$ ipython --no-banner

In [1]: import numpy as np

In [2]: from numpy import linalg as LA

In [3]: np.set_printoptions(suppress=True, linewidth=140)

In [4]: rnd = lambda a: np.round(a, 1) + 0

In [5]: W0 = np.loadtxt("dump.csv", delimiter=",")

In [6]: W0
Out[6]: 
array([[-4.4, -0.1,  1.4, -1.1,  1.5],
       [-1.4,  2.2,  3.3,  2.4,  1.5],
       [ 2.2, -1.8,  3.9,  1.1,  0.8],
       [ 3.1, -2.9,  2.4,  0.1, -1. ],
       [-1.1,  0.1, -2. ,  4.2, -1.3],
       [-2.1, -2.8, -1.9, -0.7,  2.9],
       [ 1.7, -1. ,  3. , -0.8,  3.3],
       [-2.4,  0.1, -4.2,  0.6, -1.1],
       [ 1.8,  2.7,  2.9,  1.8,  1.6],
       [ 0.6,  3.5,  2.9,  1.7, -1.1],
       [-2.1, -1.7, -4.1,  0.9,  0.1],
       [-3.8,  1.5, -1. , -1.7,  2.2],
       [-4.1, -0.5, -1.6, -0.4,  2.3],
       [-1.7,  1.6,  3.1,  2. ,  2.3],
       [-2. ,  4.1,  1.1, -0.9,  1.4],
       [ 0.2,  3.2,  2.8,  0.4,  2.5],
       [ 0.7,  0. ,  2.2,  3.2,  3.1]])

In [7]: W2 = W0[[12, 6]].astype(float)

In [8]: for _ in range(3):
   ...:     z = LA.norm(W0[:, None] - W2, axis=-1).argmin(axis=1)
   ...:     W2 = np.array([W0[z == j].mean(axis=0) for j in range(2)])
   ...: 

In [9]: z
Out[9]: array([0, 1, 1, 1, 0, 0, 1, 0, 1, 1, 0, 0, 0, 1, 0, 1, 1])

In [10]: np.bincount(z)
Out[10]: array([8, 9])

In [11]: rnd(W2)
Out[11]: 
array([[-2.8,  0.1, -1.5,  0.1,  1. ],
       [ 0.8,  0.8,  2.9,  1.3,  1.4]])

In [12]: M = np.array([[5, 3, -5, 6, -6, 4, 3, -4],
    ...:     [3, 14, 10, 15, 1, 1, 15, -3],
    ...:     [-5, 10, 23, 4, 11, -9, 10, 4],
    ...:     [6, 15, 4, 19, -3, 5, 16, -6],
    ...:     [-6, 1, 11, -3, 9, -5, 2, 5],
    ...:     [4, 1, -9, 5, -5, 9, 6, -1],
    ...:     [3, 15, 10, 16, 2, 6, 23, 1],
    ...:     [-4, -3, 4, -6, 5, -1, 1, 6]])

In [13]: M
Out[13]: 
array([[ 5,  3, -5,  6, -6,  4,  3, -4],
       [ 3, 14, 10, 15,  1,  1, 15, -3],
       [-5, 10, 23,  4, 11, -9, 10,  4],
       [ 6, 15,  4, 19, -3,  5, 16, -6],
       [-6,  1, 11, -3,  9, -5,  2,  5],
       [ 4,  1, -9,  5, -5,  9,  6, -1],
       [ 3, 15, 10, 16,  2,  6, 23,  1],
       [-4, -3,  4, -6,  5, -1,  1,  6]])

In [14]: other = M / LA.norm(M, axis=1, keepdims=True)

In [15]: C2 = other @ other.T

In [16]: rnd(LA.norm(other, axis=1))
Out[16]: array([1., 1., 1., 1., 1., 1., 1., 1.])

In [17]: rnd(np.degrees(np.arccos(np.clip(C2[1, 7], -1, 1))))
Out[17]: np.float64(108.3)

In [18]: U, sigma, Vt = LA.svd(M)

In [19]: evecs = Vt[:(sigma > 1e-8).sum()]

In [20]: rng = np.random.default_rng(275361)

In [21]: x0 = M[3] + -1 * M[6] + rng.integers(2) * np.eye(8)[6]

In [22]: x0
Out[22]: array([ 3.,  0., -6.,  3., -5., -1., -7., -7.])

In [23]: LA.matrix_rank(np.vstack([M, x0]))
Out[23]: np.int64(4)

In [24]: rnd(LA.norm(x0 - evecs.T @ evecs @ x0))
Out[24]: np.float64(0.0)

In [25]: U, sigma, Vt = LA.svd(M)

In [26]: np.argmax(sigma[:-1] / (sigma[1:] + 1e-6)) + 1
Out[26]: np.int64(4)

In [27]: other = U[:, :4] @ np.diag(sigma[:4]) @ Vt[:4]

In [28]: rnd(LA.norm(M - other) / LA.norm(M))
Out[28]: np.float64(0.0)

In [29]: rnd(other)
Out[29]: 
array([[ 5.,  3., -5.,  6., -6.,  4.,  3., -4.],
       [ 3., 14., 10., 15.,  1.,  1., 15., -3.],
       [-5., 10., 23.,  4., 11., -9., 10.,  4.],
       [ 6., 15.,  4., 19., -3.,  5., 16., -6.],
       [-6.,  1., 11., -3.,  9., -5.,  2.,  5.],
       [ 4.,  1., -9.,  5., -5.,  9.,  6., -1.],
       [ 3., 15., 10., 16.,  2.,  6., 23.,  1.],
       [-4., -3.,  4., -6.,  5., -1.,  1.,  6.]])

In [30]: LA.lstsq(M[:-1].T, M[-1])[2]
Out[30]: np.int32(4)

In [31]: print(rnd(M @ LA.pinv(M) @ M))
[[ 5.  3. -5.  6. -6.  4.  3. -4.]
 [ 3. 14. 10. 15.  1.  1. 15. -3.]
 [-5. 10. 23.  4. 11. -9. 10.  4.]
 [ 6. 15.  4. 19. -3.  5. 16. -6.]
 [-6.  1. 11. -3.  9. -5.  2.  5.]
 [ 4.  1. -9.  5. -5.  9.  6. -1.]
 [ 3. 15. 10. 16.  2.  6. 23.  1.]
 [-4. -3.  4. -6.  5. -1.  1.  6.]]

In [32]: np.unique(M.round(6), axis=0).shape
Out[32]: (8, 8)

In [33]: np.allclose(M[:-1].T @ LA.lstsq(M[:-1].T, M[-1])[0], M[-1])
Out[33]: True

In [34]: np.abs(np.diag(LA.qr(M)[1])) > 1e-9
Out[34]: array([ True,  True,  True,  True, False, False, False, False])

In [35]: rnd(np.trace(LA.pinv(M) @ M))
Out[35]: np.float64(4.0)

In [36]: data = np.loadtxt("run14.csv", delimiter=",")

In [37]: data
Out[37]: 
array([[ 3.,  3.,  3.,  3.,  3.,  3.,  3.,  3.,  3.],
       [ 3.,  6.,  6.,  6.,  6.,  6.,  6.,  6.,  6.],
       [ 3.,  6.,  9.,  9.,  9.,  9.,  9.,  9.,  9.],
       [ 3.,  6.,  9., 12., 12., 12., 12., 12., 12.],
       [ 3.,  6.,  9., 12., 15., 15., 15., 15., 15.],
       [ 3.,  6.,  9., 12., 15., 18., 18., 18., 18.],
       [ 3.,  6.,  9., 12., 15., 18., 21., 21., 21.],
       [ 3.,  6.,  9., 12., 15., 18., 21., 24., 24.],
       [ 3.,  6.,  9., 12., 15., 18., 21., 24., 27.]])

In [38]: other = LA.inv(data)

In [39]: np.allclose(other, data.T)
Out[39]: False

In [40]: print(rnd(LA.inv(other)))
[[ 3.  3.  3.  3.  3.  3.  3.  3.  3.]
 [ 3.  6.  6.  6.  6.  6.  6.  6.  6.]
 [ 3.  6.  9.  9.  9.  9.  9.  9.  9.]
 [ 3.  6.  9. 12. 12. 12. 12. 12. 12.]
 [ 3.  6.  9. 12. 15. 15. 15. 15. 15.]
 [ 3.  6.  9. 12. 15. 18. 18. 18. 18.]
 [ 3.  6.  9. 12. 15. 18. 21. 21. 21.]
 [ 3.  6.  9. 12. 15. 18. 21. 24. 24.]
 [ 3.  6.  9. 12. 15. 18. 21. 24. 27.]]

In [41]: rnd(LA.slogdet(data)[0])
Out[41]: np.float64(1.0)

In [42]: rnd(other)
Out[42]: 
array([[ 0.7, -0.3,  0. ,  0. ,  0. ,  0. ,  0. ,  0. ,  0. ],
       [-0.3,  0.7, -0.3,  0. ,  0. ,  0. ,  0. ,  0. ,  0. ],
       [ 0. , -0.3,  0.7, -0.3,  0. ,  0. ,  0. ,  0. ,  0. ],
       [ 0. ,  0. , -0.3,  0.7, -0.3,  0. ,  0. ,  0. ,  0. ],
       [ 0. ,  0. ,  0. , -0.3,  0.7, -0.3,  0. ,  0. ,  0. ],
       [ 0. ,  0. ,  0. ,  0. , -0.3,  0.7, -0.3,  0. ,  0. ],
       [ 0. ,  0. ,  0. ,  0. ,  0. , -0.3,  0.7, -0.3,  0. ],
       [ 0. ,  0. ,  0. ,  0. ,  0. ,  0. , -0.3,  0.7, -0.3],
       [ 0. ,  0. ,  0. ,  0. ,  0. ,  0. ,  0. , -0.3,  0.3]])
